$ python -q
>>> import numpy as np
>>> np.set_printoptions(precision=3, suppress=True, linewidth=160, sign=" ")
>>> W0 = np.maximum(np.array([[-8, 7],
...     [-7, -6],
...     [-2, -2],
...     [7, 8],
...     [-7, -9],
...     [-3, 1],
...     [1, -7],
...     [-7, -4],
...     [3, -2],
...     [5, -9],
...     [1, 6],
...     [8, -1],
...     [-2, 8],
...     [6, -7],
...     [0, 5],
...     [9, 2],
...     [5, 9],
...     [-2, -6],
...     [-6, -6],
...     [-2, 0],
...     [-3, -6],
...     [4, -4]]) @ np.array([[3, 2, 8], [-3, 4, 1]]) + np.array([3, 4, 1]), 0)
>>> W0
array([[  0,  16,   0],
       [  0,   0,   0],
       [  3,   0,   0],
       [  0,  50,  65],
       [  9,   0,   0],
       [  0,   2,   0],
       [ 27,   0,   2],
       [  0,   0,   0],
       [ 18,   2,  23],
       [ 45,   0,  32],
       [  0,  30,  15],
       [ 30,  16,  64],
       [  0,  32,   0],
       [ 42,   0,  42],
       [  0,  24,   6],
       [ 24,  30,  75],
       [  0,  50,  50],
       [ 15,   0,   0],
       [  3,   0,   0],
       [  0,   0,   0],
       [ 12,   0,   0],
       [ 27,   0,  29]])
>>> out = np.c_[W0[:, :1] @ np.array([[1]]), np.array([3, -3, -3, 1, 2, -2, 1, -3, 0, -2, 0, 1, -2, 2, 0, 0, 3, -3, 2, 1, 1, 3])]
>>> out
array([[ 0,  3],
       [ 0, -3],
       [ 3, -3],
       [ 0,  1],
       [ 9,  2],
       [ 0, -2],
       [27,  1],
       [ 0, -3],
       [18,  0],
       [45, -2],
       [ 0,  0],
       [30,  1],
       [ 0, -2],
       [42,  2],
       [ 0,  0],
       [24,  0],
       [ 0,  3],
       [15, -3],
       [ 3,  2],
       [ 0,  1],
       [12,  1],
       [27,  3]])
>>> np.linalg.norm(np.linalg.qr(W0)[0].T @ out, axis=0) ** 2 / ((out ** 2).sum(axis=0) + 1e-12)
array([ 1.   ,  0.082])
>>> np.round(np.linalg.norm(out - W0 @ np.linalg.lstsq(W0, out)[0], axis=0), 3) + 0
array([ 0.   ,  9.189])
>>> np.linalg.matrix_rank(out)
np.int64(2)
>>> np.linalg.matrix_rank(np.c_[W0, out])
np.int64(4)
>>> np.round(np.linalg.lstsq(W0, out[:, 0])[0], 3) + 0
array([ 1.,  0.,  0.])
>>> t3 = np.stack([out, 4 * out, out[::-1]])
>>> np.linalg.matrix_rank(t3.reshape(3, -1))
np.int64(2)
>>> np.linalg.matrix_rank(t3)
array([ 2,  2,  2])
>>> t3.sum(axis=0)
array([[ 27,  18],
       [ 12, -14],
       [ 15, -14],
       [  3,   7],
       [ 60,   7],
       [  0,  -7],
       [159,   5],
       [  0, -15],
       [132,   2],
       [225, -12],
       [ 30,   1],
       [150,   5],
       [ 45, -12],
       [228,  10],
       [  0,  -3],
       [147,   1],
       [  0,  13],
       [ 84, -13],
       [ 15,  11],
       [  3,   2],
       [ 60,   2],
       [135,  18]])
>>> m1 = np.loadtxt("w.csv", delimiter=",")
>>> m1
array([[ 2.606, -2.908, -0.416],
       [ 2.225, -3.502,  1.483],
       [ 9.862, -6.167,  1.52 ],
       [ 1.345, -1.14 ,  1.795],
       [-1.255,  5.012, -3.527],
       [-1.534,  1.266,  0.365],
       [-0.825,  0.997, -0.058],
       [-3.488,  3.038, -0.102],
       [ 1.885, -3.793,  2.216],
       [ 2.856, -0.374, -2.341],
       [-2.153,  5.399,  0.012],
       [-0.022, -0.302, -2.063],
       [-3.323,  0.257, -0.571],
       [ 2.609, -1.992, -0.501],
       [ 4.842, -4.948,  2.106],
       [ 0.117, -1.348,  2.179],
       [ 0.918, -1.124,  0.188],
       [ 1.246,  0.131,  0.467]])
>>> D = np.linalg.norm(m1[:, None] - m1[None], axis=-1)
>>> np.flatnonzero(D[3] < D.mean() / 2)
array([  1,   3,   8,  15,  16,  17])
>>> out = m1 / np.linalg.norm(m1, axis=1, keepdims=True)
>>> G = out @ out.T
>>> (G - 2 * np.eye(18)).round(6).argmax(axis=1)
array([ 13,   8,  14,   8,  10,   7,   7,   6,   1,  13,   6,   9,   7,   0,  16,   3,  14,   2])
>>> np.argwhere(np.triu(np.abs(G) > 0.95, 1))
array([[  0,   5],
       [  0,   6],
       [  0,   7],
       [  0,  13],
       [  0,  16],
       [  1,   8],
       [  1,  14],
       [  1,  16],
       [  2,   7],
       [  2,  13],
       [  2,  14],
       [  4,   8],
       [  5,   6],
       [  5,   7],
       [  5,  13],
       [  6,   7],
       [  6,  10],
       [  6,  13],
       [  6,  14],
       [  6,  16],
       [  7,  13],
       [  7,  14],
       [  7,  16],
       [ 12,  17],
       [ 14,  16]])
>>> np.linalg.norm(out, axis=1)
array([ 1.,  1.,  1.,  1.,  1.,  1.,  1.,  1.,  1.,  1.,  1.,  1.,  1.,  1.,  1.,  1.,  1.,  1.])
>>> Xc = m1 - m1.mean(axis=0)
>>> left, sv, VT = np.linalg.svd(Xc, full_matrices=False)
>>> np.linalg.matrix_rank(Xc)
np.int64(3)
>>> np.searchsorted(np.cumsum(sv ** 2) / (sv ** 2).sum(), 0.9) + 1
np.int64(2)
>>> VT[0] * np.sign(VT[0, np.abs(VT[0]).argmax()])
array([-0.69 ,  0.693, -0.207])
>>> np.abs(VT[0]).argmax()
np.int64(1)
>>> sv ** 2 / (sv ** 2).sum()
array([ 0.833,  0.122,  0.045])
>>> E = np.load("dump.npy")
>>> E
array([[ 0,  2,  0,  2],
       [ 1,  1,  0,  4],
       [ 0,  0,  4,  0],
       [ 1,  2,  0,  0]])
>>> left, sv = np.linalg.svd(E)
Traceback (most recent call last):
  File "<python-input-33>", line 1, in <module>
    left, sv = np.linalg.svd(E)
    ^^^^^^^^
ValueError: too many values to unpack (expected 2)
>>> left, sv, VT = np.linalg.svd(E, full_matrices=False)
>>> np.round(np.sqrt((sv ** 2).sum()), 3), round(float(np.linalg.norm(E)), 3)
(np.float64(6.856), 6.856)
>>> sv
array([ 5.026,  4.   ,  2.223,  0.895])
>>> np.round(left.T @ left, 3) + 0
array([[ 1.,  0.,  0.,  0.],
       [ 0.,  1.,  0.,  0.],
       [ 0.,  0.,  1.,  0.],
       [ 0.,  0.,  0.,  1.]])
>>> np.abs(VT[0])
array([ 0.208,  0.462,  0.   ,  0.862])
>>> (sv > 1e-8).sum()
np.int64(4)
>>> np.abs(left[:, 0]).round(6).argmax()
np.int64(1)
>>> np.cumsum(sv ** 2) / np.sum(sv ** 2)
array([ 0.537,  0.878,  0.983,  1.   ])
>>> evals, V = np.linalg.eig(E)
>>> evals
array([ 4.317, -1.   , -2.317,  4.   ])
>>> x0 = np.array([-2, -1, 2, 0])
>>> rhs = E @ x0
>>> rhs
array([-2, -3,  8, -4])
>>> np.linalg.solve(E, rhs + E[:, 3])
array([-2., -1.,  2.,  1.])
>>> np.linalg.solve(E, rhs)
array([-2., -1.,  2., -0.])
>>> f = np.array([5, 4, 0, 5])
>>> out = E + np.outer(f, np.eye(4)[3])
>>> np.linalg.matrix_rank(out - E)
np.int64(1)
>>> np.round(np.linalg.det(out) / np.linalg.det(E), 3), round(float(1 + np.linalg.solve(E, f)[3]), 3)
(np.float64(1.3), 1.3)
>>> np.linalg.matrix_rank(np.linalg.inv(out) - np.linalg.inv(E), tol=1e-8)
np.int64(1)
>>> x0 = np.array([2, 2, 2, 2])
>>> rhs = E @ x0
>>> coef, lr = np.zeros(4), 1 / np.linalg.norm(E, 2) ** 2
>>> for i in range(20):
...     coef -= lr * E.T @ (E @ coef - rhs)
...     if i % 5 == 0: print(i, round(np.linalg.norm(E @ coef - rhs), 3))
... 
0 3.652
5 1.102
10 0.792
15 0.653
>>> coef
array([ 1.386,  2.156,  2.   ,  2.064])
>>> arr = np.loadtxt("sample13.csv", delimiter=",")
>>> arr
array([[ 0.694,  0.417,  0.139,  0.139],
       [ 0.417,  0.25 ,  0.083,  0.083],
       [ 0.139,  0.083,  0.028,  0.028],
       [ 0.139,  0.083,  0.028,  0.028]])
>>> # row 3 repeats row 2
>>> G = W0.T @ W0
>>> np.diag(G)
array([  7515,   8920,  20869])
>>> G
array([[  7515,   1236,   8175],
       [  1236,   8920,   9664],
       [  8175,   9664,  20869]])
>>> np.linalg.matrix_rank(G)
np.int64(3)
>>> np.allclose(G, G.T)
True
>>> np.linalg.svd(W0, compute_uv=False) ** 2
array([ 29079.07 ,   6909.086,   1315.844])
>>> A = np.load("x.npy")
>>> A
array([[ 0.284,  0.284,  0.32 ,  0.142],
       [ 0.284,  0.284,  0.32 ,  0.142],
       [ 0.32 ,  0.32 ,  0.36 ,  0.16 ],
       [ 0.142,  0.142,  0.16 ,  0.071]])
>>> left, sv, VT = np.linalg.svd(A)
>>> sv.round(3) + 0
array([ 1.,  0.,  0.,  0.])
>>> np.argmax(sv[:-1] / (sv[1:] + 1e-6)) + 1
np.int64(1)
>>> out = left[:, :1] @ np.diag(sv[:1]) @ VT[:1]
>>> np.linalg.matrix_rank(A, rtol=0.05)
np.int64(1)
>>> round(float(np.linalg.norm(A - out, 2)), 3), np.round(sv[1], 3)
(0.0, np.float64(0.0))
>>> np.linalg.matrix_rank(out)
np.int64(1)
>>> round(float(np.linalg.norm(A - out) / np.linalg.norm(A)), 3)
0.0
>>> Xc = W0 - W0.mean(axis=0)
>>> V = np.linalg.svd(Xc)[2][:2]
>>> out = Xc - Xc @ V.T @ V
>>> np.round(np.cov(Xc @ V.T, rowvar=False), 3) + 0
array([[ 787.31,    0.  ],
       [   0.  ,  324.29]])
>>> out.std(axis=0)
array([ 3.83 ,  3.566,  2.464])
>>> round(float(np.linalg.norm(out) / np.linalg.norm(Xc)), 3)
0.175
>>> np.diag(V.T @ V)
array([ 0.562,  0.62 ,  0.819])
>>> (Xc @ V.T).std(axis=0)
array([ 27.414,  17.594])
>>> f, g = A[1], A[3]
>>> round(float(f @ f), 3)
0.284
>>> pr = (f @ g) / (f @ f) * f
>>> g - pr
array([ 0.,  0.,  0.,  0.])
>>> left, sv, VT = np.linalg.svd(A)
>>> V = VT[:(sv > 1e-8).sum()]
>>> rng = np.random.default_rng(58462)
>>> x0 = A[2] + 4 * A[3] + rng.integers(2) * np.eye(4)[2]
>>> x0
array([ 0.889,  0.889,  1.   ,  0.444])
>>> np.diag(V.T @ V)
array([ 0.284,  0.284,  0.36 ,  0.071])
>>> np.round(np.linalg.norm(x0 - V.T @ V @ x0), 3)
np.float64(0.0)
>>> np.allclose(V.T @ V @ x0, x0)
True
>>> (A + A.T) / 2
array([[ 0.284,  0.284,  0.32 ,  0.142],
       [ 0.284,  0.284,  0.32 ,  0.142],
       [ 0.32 ,  0.32 ,  0.36 ,  0.16 ],
       [ 0.142,  0.142,  0.16 ,  0.071]])
>>> np.linalg.matrix_power(A, 4)
array([[ 0.284,  0.284,  0.32 ,  0.142],
       [ 0.284,  0.284,  0.32 ,  0.142],
       [ 0.32 ,  0.32 ,  0.36 ,  0.16 ],
       [ 0.142,  0.142,  0.16 ,  0.071]])
>>> A @ A
array([[ 0.284,  0.284,  0.32 ,  0.142],
       [ 0.284,  0.284,  0.32 ,  0.142],
       [ 0.32 ,  0.32 ,  0.36 ,  0.16 ],
       [ 0.142,  0.142,  0.16 ,  0.071]])
>>> round(float(np.abs(np.linalg.eigvals(A)).max()), 3)
1.0
>>> F = np.load("out7.npy")
>>> F
array([[ 1,  0,  0],
       [ 3,  0,  0],
       [ 3,  0,  0]])
>>> # looks like rank 1
>>> left, sv = np.linalg.svd(F)
Traceback (most recent call last):
  File "<python-input-105>", line 1, in <module>
    left, sv = np.linalg.svd(F)
    ^^^^^^^^
ValueError: too many values to unpack (expected 2)
>>> left, sv, VT = np.linalg.svd(F, full_matrices=False)
>>> np.round(left.T @ F @ VT.T, 3) + 0
array([[ 4.359,  0.   ,  0.   ],
       [ 0.   ,  0.   ,  0.   ],
       [ 0.   ,  0.   ,  0.   ]])
>>> VT @ VT.T
array([[ 1.,  0.,  0.],
       [ 0.,  1.,  0.],
       [ 0.,  0.,  1.]])
>>> np.cumsum(sv ** 2) / np.sum(sv ** 2)
array([ 1.,  1.,  1.])
>>> np.abs(VT[0])
array([ 1.,  0.,  0.])
>>> left.shape, sv.shape, VT.shape
((3, 3), (3,), (3, 3))
>>> np.linalg.lstsq(F[:-1].T, F[-1])[2]
np.int32(1)
>>> round(np.trace(np.linalg.pinv(F) @ F), 3)
np.float64(1.0)
>>> np.unique(F.round(6), axis=0).shape
(2, 3)
>>> G = F.T @ F
>>> np.diag(G)
array([ 19,   0,   0])
>>> np.linalg.eigvalsh(G)[::-1]
array([ 19.,   0.,   0.])
>>> (F @ F.T).shape
(3, 3)
>>> np.linalg.pinv(F)
array([[ 0.053,  0.158,  0.158],
       [ 0.   ,  0.   ,  0.   ],
       [ 0.   ,  0.   ,  0.   ]])
>>> F.T @ F
array([[ 19,   0,   0],
       [  0,   0,   0],
       [  0,   0,   0]])
>>> out = np.c_[m1[:, :2] @ np.array([[7, 2], [-7, -6]]), np.array([-1, 2, -1, 1, 1, 1, 0, -1, 0, 2, 2, 0, -1, -1, 0, 1, 1, -2])]
>>> out
array([[ 38.598,  22.66 ,  -1.   ],
       [ 40.089,  25.462,   2.   ],
       [112.203,  56.726,  -1.   ],
       [ 17.395,   9.53 ,   1.   ],
       [-43.869, -32.582,   1.   ],
       [-19.6  , -10.664,   1.   ],
       [-12.754,  -7.632,   0.   ],
       [-45.682, -25.204,  -1.   ],
       [ 39.746,  26.528,   0.   ],
       [ 22.61 ,   7.956,   2.   ],
       [-52.864, -36.7  ,   2.   ],
       [  1.96 ,   1.768,   0.   ],
       [-25.06 ,  -8.188,  -1.   ],
       [ 32.207,  17.17 ,  -1.   ],
       [ 68.53 ,  39.372,   0.   ],
       [ 10.255,   8.322,   1.   ],
       [ 14.294,   8.58 ,   1.   ],
       [  7.805,   1.706,  -2.   ]])
>>> np.linalg.norm(np.linalg.qr(m1)[0].T @ out, axis=0) ** 2 / ((out ** 2).sum(axis=0) + 1e-12)
array([ 1.   ,  1.   ,  0.082])
>>> np.round(np.linalg.norm(out - m1 @ np.linalg.lstsq(m1, out)[0], axis=0), 3) + 0
array([ 0.   ,  0.   ,  4.886])
>>> X = np.load("arr.npy")
>>> X
array([[-0.138, -0.761,  0.631, -0.058],
       [ 0.876, -0.095,  0.119,  0.457],
       [ 0.277, -0.54 , -0.635, -0.477],
       [-0.369, -0.345, -0.429,  0.748]])
>>> np.allclose(X @ X.T, X.T @ X)
True
>>> X.inv()
Traceback (most recent call last):
  File "<python-input-128>", line 1, in <module>
    X.inv()
    ^^^^^
AttributeError: 'numpy.ndarray' object has no attribute 'inv'
>>> np.allclose(X, X.T)
False
>>> np.sort(np.abs(np.linalg.eigvals(X)))
array([ 1.,  1.,  1.,  1.])
>>> round(np.trace(X), 3)
np.float64(-0.12)
>>> J = np.load("test18.npy")
>>> J
array([[ 1,  1,  0,  0],
       [ 0,  1,  0,  0],
       [ 0,  0,  0,  1],
       [ 0,  0,  2,  2]])
>>> J @ J
array([[ 1,  2,  0,  0],
       [ 0,  1,  0,  0],
       [ 0,  0,  2,  2],
       [ 0,  0,  4,  6]])
>>> (J != 0).astype(int)
array([[ 1,  1,  0,  0],
       [ 0,  1,  0,  0],
       [ 0,  0,  0,  1],
       [ 0,  0,  1,  1]])
